$ ipython --no-banner

In [1]: import numpy as np

In [2]: import numpy.linalg as la

In [3]: np.set_printoptions(precision=2, suppress=True, linewidth=200, sign=" ")

In [4]: mat = np.loadtxt("data.csv", delimiter=",")

In [5]: print(mat)
[[ -5.77  -0.82  -0.36  -0.47]
 [ -3.87   6.96   0.14   3.04]
 [  2.91  10.8   -0.6    6.69]
 [ -2.01   2.28   1.62   2.99]
 [-10.82  -0.05  -0.02  -2.12]
 [ -0.45  -5.84  -9.14  -3.99]
 [  5.66   5.81   0.26   6.61]
 [ -4.18   0.45  -1.43   0.1 ]
 [  1.76  10.41   5.97   9.15]
 [ -0.05  -0.34  -1.47   1.5 ]
 [ -9.71   0.04  -1.42  -2.29]
 [ -8.9   -5.72 -12.05  -8.76]
 [ -4.86  -2.88  -1.03  -1.07]
 [  4.97   9.15  -1.74   6.47]
 [ -8.4   -8.43  -9.36  -8.17]
 [ -2.56   0.53  -6.93  -1.78]
 [-11.76  -3.7    1.3   -3.06]
 [ -2.01   8.96   6.78   7.53]
 [ -4.21  -0.22  -1.5   -0.17]
 [-12.75  -1.56  -5.52  -5.95]]

In [6]: x = np.array([3, 0, 0, 0])

In [7]: rhs = mat @ x

In [8]: b, lr = np.zeros(4), 1 / la.norm(mat, 2) ** 2

In [9]: for i in range(10):
   ...:     b -= lr * mat.T @ (mat @ b - rhs)
   ...:     if i % 2 == 0: print(i, round(la.norm(mat @ b - rhs), 2))
   ...: 
0 39.48
2 19.5
4 9.82
6 5.19
8 3.07

In [10]: print(round(la.cond(mat), 2))
9.76

In [11]: print(b)
[ 2.88 -0.2   0.01  0.31]

In [12]: other = mat / la.norm(mat, axis=1, keepdims=True)

In [13]: C2 = other @ other.T

In [14]: print(np.round(np.degrees(np.arccos(np.clip(C2[16, 5], -1, 1))), 2))
79.38

In [15]: print(np.argwhere(np.triu(np.abs(C2) > 0.95, 1)))
[[  0   4]
 [  0  10]
 [  0  16]
 [  0  18]
 [  2  13]
 [  4  10]
 [  4  16]
 [  6  13]
 [  7  18]
 [  8  17]
 [ 10  18]
 [ 11  14]]

In [16]: m1 = np.load("layer7.npy")

In [17]: print(m1)
[[-2 -2  1]
 [ 0  0  0]
 [ 0  0  2]]

In [18]: rk = la.matrix_rank(m1)

In [19]: print(rk)
2

In [20]: null = la.svd(m1)[2][rk:].T

In [21]: print(np.round(m1 @ null, 2) + 0)
[[ 0.]
 [ 0.]
 [ 0.]]

In [22]: print(np.round(null[:, 0] / null[np.abs(null[:, 0]).round(6).argmax(), 0], 2) + 0)
[ 1. -1.  0.]

In [23]: print([int(la.matrix_rank(np.delete(m1, i, axis=0))) for i in range(3)])
[1, 2, 1]

In [24]: print(null.shape)
(3, 1)

In [25]: print(np.allclose(m1 @ null, 0))
True

In [26]: print(la.matrix_rank(m1.T @ m1), la.matrix_rank(m1 @ m1.T))
2 2

In [27]: print([int(la.matrix_rank(m1[:, :j + 1])) for j in range(3)])
[1, 1, 2]

In [28]: print(np.round(la.norm(m1, 2) / la.norm(m1), 2))
0.86

In [29]: print(m1 @ m1)
[[ 4  4  0]
 [ 0  0  0]
 [ 0  0  4]]

In [30]: print(np.allclose(m1, m1.T))
False

In [31]: print(np.sort(np.abs(la.eigvals(m1))))
[ 0.  2.  2.]

In [32]: print(np.round(np.abs(la.eigvals(m1)).max(), 2))
2.0

In [33]: print((m1 - m1.T) / 2)
[[ 0.  -1.   0.5]
 [ 1.   0.   0. ]
 [-0.5  0.   0. ]]

In [34]: W0 = np.load("block17.npy")

In [35]: print(W0)
[[-2  2 -2 -3 -3]
 [ 1 -4  3  1 -1]
 [ 3  3  0  2  0]
 [ 2  2  0  2 -3]
 [-3  0 -3  2 18]]

In [36]: # row 4 is much longer than the rest

In [37]: r0, v = W0[3], W0[2]

In [38]: print(r0 @ r0)
21

In [39]: print(r0 @ v)
16

In [40]: pr = (r0 @ v) / (r0 @ r0) * r0

In [41]: print(la.matrix_rank(np.outer(r0, v)))
1

In [42]: print(v - pr)
[ 1.48  1.48  0.    0.48  2.29]

In [43]: print(round(np.log10(la.cond(W0))))
3

In [44]: print(la.matrix_rank(W0, rtol=0.1))
3

In [45]: print(np.argsort(-la.norm(W0, axis=0).round(6), kind="stable")[:3])
[ 4  1  0]

In [46]: print(la.cond(W0) > 100)
True

In [47]: print(np.abs(la.svd(W0)[2][-1]))
[ 0.51  0.44  0.73  0.11  0.02]

In [48]: print([round(float(x), 2) for x in la.svd(W0, compute_uv=False)[:3]])
[19.08, 6.67, 6.11]

In [49]: other = W0[0, 0] * W0[1:] - np.outer(W0[1:, 0], W0[0])

In [50]: print(other)
[[  0   6  -4   1   5]
 [  0 -12   6   5   9]
 [  0  -8   4   2  12]
 [  0   6   0 -13 -45]]

In [51]: print(np.flatnonzero(~other.round(6).any(axis=1)))
[]

In [52]: C2 = W0.T @ W0

In [53]: print(la.matrix_rank(C2))
5

In [54]: print(C2)
[[ 27   5  16  11 -55]
 [  5  33 -16   0  -8]
 [ 16 -16  22   3 -51]
 [ 11   0   3  22  38]
 [-55  -8 -51  38 343]]

In [55]: X = np.array([[0, 3, 2, 0, 2],
    ...:     [0, 0, 2, 1, 1],
    ...:     [0, 0, 0, 1, 0],
    ...:     [0, 0, 0, 0, 1],
    ...:     [0, 0, 0, 0, 0]])

In [56]: print(X.sum(axis=0))
[ 0  3  4  2  4]

In [57]: print(np.count_nonzero(X))
8

In [58]: print(np.unravel_index(np.abs(X).argmax(), X.shape))
(np.int64(0), np.int64(1))

In [59]: other = np.array([[-2, -3], [1, 0], [2, 5], [2, -3], [-3, -3]])

In [60]: print(np.einsum("ik,kj->ij", X, other))
[[ 1  4]
 [ 3  4]
 [ 2 -3]
 [-3 -3]
 [ 0  0]]

In [61]: print(np.einsum("ij->j", X))
[ 0  3  4  2  4]

In [62]: print(np.einsum("ij,ij->i", X, X))
[ 17   6   1   1   0]

In [63]: print(la.matrix_rank(np.vstack([X, other.T])))
5

In [64]: print(X @ X)
[[ 0  0  6  5  3]
 [ 0  0  0  2  1]
 [ 0  0  0  0  1]
 [ 0  0  0  0  0]
 [ 0  0  0  0  0]]

In [65]: print([int(la.matrix_rank(la.matrix_power(X, p))) for p in range(1, 6)])
[4, 3, 2, 1, 0]

In [66]: arr = np.load("case15.npy")

In [67]: print(arr)
[[ 3.  1.  0.  0.]
 [ 0.  3.  1.  0.]
 [ 0.  0.  3.  1.]
 [ 0.  0.  0.  3.]]

In [68]: # triangular, det is the product of the diagonal

In [69]: rng = np.random.default_rng(8602)

In [70]: z = rng.permutation(4)

In [71]: print(z)
[ 2  1  0  3]

In [72]: other = arr[z][:, z]

In [73]: print(np.sort(np.abs(la.eigvals(other))))
[ 3.  3.  3.  3.]

In [74]: print(np.round(la.det(other), 2), np.round(la.det(arr[z]), 2))
81.0 -81.0

In [75]: print(np.trace(other))
12.0

In [76]: w, vecs = la.eig(arr)

In [77]: print(np.sort(la.eigvals(la.inv(arr))))
[ 0.33  0.33  0.33  0.33]

In [78]: print(w)
[ 3.  3.  3.  3.]

In [79]: print(np.sort(la.eigvals(arr.T)))
[ 3.  3.  3.  3.]

In [80]: print(np.sort(la.eigvals(arr @ arr)))
[ 9.  9.  9.  9.]

In [81]: print(np.prod(w))
81.0

In [82]: x = np.array([-5, 1, -1, 9])

In [83]: rhs = arr @ x

In [84]: b, lr = np.zeros(4), 1 / la.norm(arr, 2) ** 2

In [85]: for i in range(300):
    ...:     b -= lr * arr.T @ (arr @ b - rhs)
    ...:     if i % 50 == 0: print(i, round(la.norm(arr @ b - rhs), 2))
    ...: 
0 11.46
50 0.0
100 0.0
150 0.0
200 0.0
250 0.0

In [86]: print(round(float(la.cond(arr)), 2))
1.72

In [87]: proj = np.triu(np.array([[0, 1, 0, 2], [2, 2, 1, 2], [2, 0, 2, 1], [0, 1, 2, 2]]), 1) + np.eye(4)

In [88]: other = proj @ arr @ la.inv(proj)

In [89]: print(other)
[[ 3.  1.  0. -2.]
 [ 0.  3.  1.  0.]
 [ 0.  0.  3.  1.]
 [ 0.  0.  0.  3.]]

In [90]: print(round(float(la.det(other)), 2))
81.0

In [91]: print(la.matrix_rank(other))
4

In [92]: print(np.trace(other), np.trace(arr))
12.0 12.0

In [93]: print(np.poly(other))
[   1.  -12.   54. -108.   81.]

In [94]: J = np.load("mat.npy")

In [95]: print(J)
[[ -4  16  14  -4  16  14]
 [  6   6 -16   6   6 -16]
 [ 16  -8  18  16  -8  18]
 [  2  -8  -7   6 -24 -21]
 [ -3  -3   8  -9  -9  24]
 [ -8   4  -9 -24  12 -27]]

In [96]: print(np.unravel_index(np.abs(m1).argmax(), m1.shape))
(np.int64(0), np.int64(0))

In [97]: print(np.count_nonzero(m1))
4

In [98]: print(np.round(la.norm(m1), 2))
3.61

In [99]: t = np.radians(15)

In [100]: Rm = np.eye(6)

In [101]: Rm[1, 1] = Rm[4, 4] = np.cos(t)

In [102]: Rm[1, 4], Rm[4, 1] = -np.sin(t), np.sin(t)

In [103]: print(Rm)
[[ 1.    0.    0.    0.    0.    0.  ]
 [ 0.    0.97  0.    0.   -0.26  0.  ]
 [ 0.    0.    1.    0.    0.    0.  ]
 [ 0.    0.    0.    1.    0.    0.  ]
 [ 0.    0.26  0.    0.    0.97  0.  ]
 [ 0.    0.    0.    0.    0.    1.  ]]

In [104]: other = J @ Rm.T

In [105]: print(np.allclose(la.norm(J, axis=1), la.norm(other, axis=1)))
True

In [106]: print(np.allclose(J @ J.T, other @ other.T))
True

In [107]: print(round(float(la.det(Rm)), 2), round(float(np.trace(Rm)), 2))
1.0 5.93

In [108]: other = np.array([[-6, 5, 8], [0, 9, -4], [-1, 9, -6]])

In [109]: feats = np.triu(other)

In [110]: print(feats)
[[-6  5  8]
 [ 0  9 -4]
 [ 0  0 -6]]

In [111]: x = np.array([-2, 4, -3])

In [112]: h = np.maximum(feats @ x, 0)

In [113]: print(feats * (h > 1e-9)[:, None])
[[-6  5  8]
 [ 0  9 -4]
 [ 0  0 -6]]

In [114]: print(h)
[  8  48  18]

In [115]: print(np.tanh(feats @ x))
[ 1.  1.  1.]

In [116]: A = np.load("x.npy")

In [117]: print(A)
[[ -3.96 -23.01  -5.   -26.99 -43.  ]
 [ 24.    -6.01  33.97  46.01 -10.01]
 [-12.03   2.98 -17.01 -23.     5.03]
 [ 12.04  14.98  12.01  34.    28.02]]

In [118]: print(la.cond(A) > 100)
True

In [119]: print(np.argsort(-la.norm(A, axis=0).round(6), kind="stable")[:3])
[ 3  4  2]

In [120]: other = A / np.sqrt((A ** 2).mean(axis=1, keepdims=True))

In [121]: print(la.matrix_rank(other) == la.matrix_rank(A))
True

In [122]: other = np.array([[0, 3, -1], [-3, -3, -2]])

In [123]: cent = np.kron(other, A)

In [124]: print(la.matrix_rank(cent))
8

In [125]: print(round(la.norm(cent, 2), 2), round(la.norm(other, 2) * la.norm(A, 2), 2))
432.94 432.94

In [126]: other = np.array([[2, 0, -3], [2, 2, 1], [-2, 2, -2], [-2, -1, -1], [3, 0, -3]])

In [127]: print(la.matrix_rank(np.vstack([A, other.T])))
5

In [128]: print(np.einsum("ik,kj->ji", A, other))
[[-118.96 -154.01   77.01   46.08]
 [ -29.03    9.91   -5.06   19.98]
 [ 154.86 -161.93   81.   -163.22]]

In [129]: print(la.matrix_rank(A @ other))
3

In [130]: print(np.einsum("ij->j", A))
[ 20.05 -11.06  23.97  30.02 -19.96]

In [131]: print(A @ other)
[[-118.96  -29.03  154.86]
 [-154.01    9.91 -161.93]
 [  77.01   -5.06   81.  ]
 [  46.08   19.98 -163.22]]

In [132]: print(other.T @ A.T)
[[-118.96 -154.01   77.01   46.08]
 [ -29.03    9.91   -5.06   19.98]
 [ 154.86 -161.93   81.   -163.22]]

In [133]: print(np.diff(A, axis=0))
[[ 27.96  17.    38.97  73.    32.99]
 [-36.03   8.99 -50.98 -69.01  15.04]
 [ 24.07  12.    29.02  57.    22.99]]

In [134]: print(A.shape)
(4, 5)
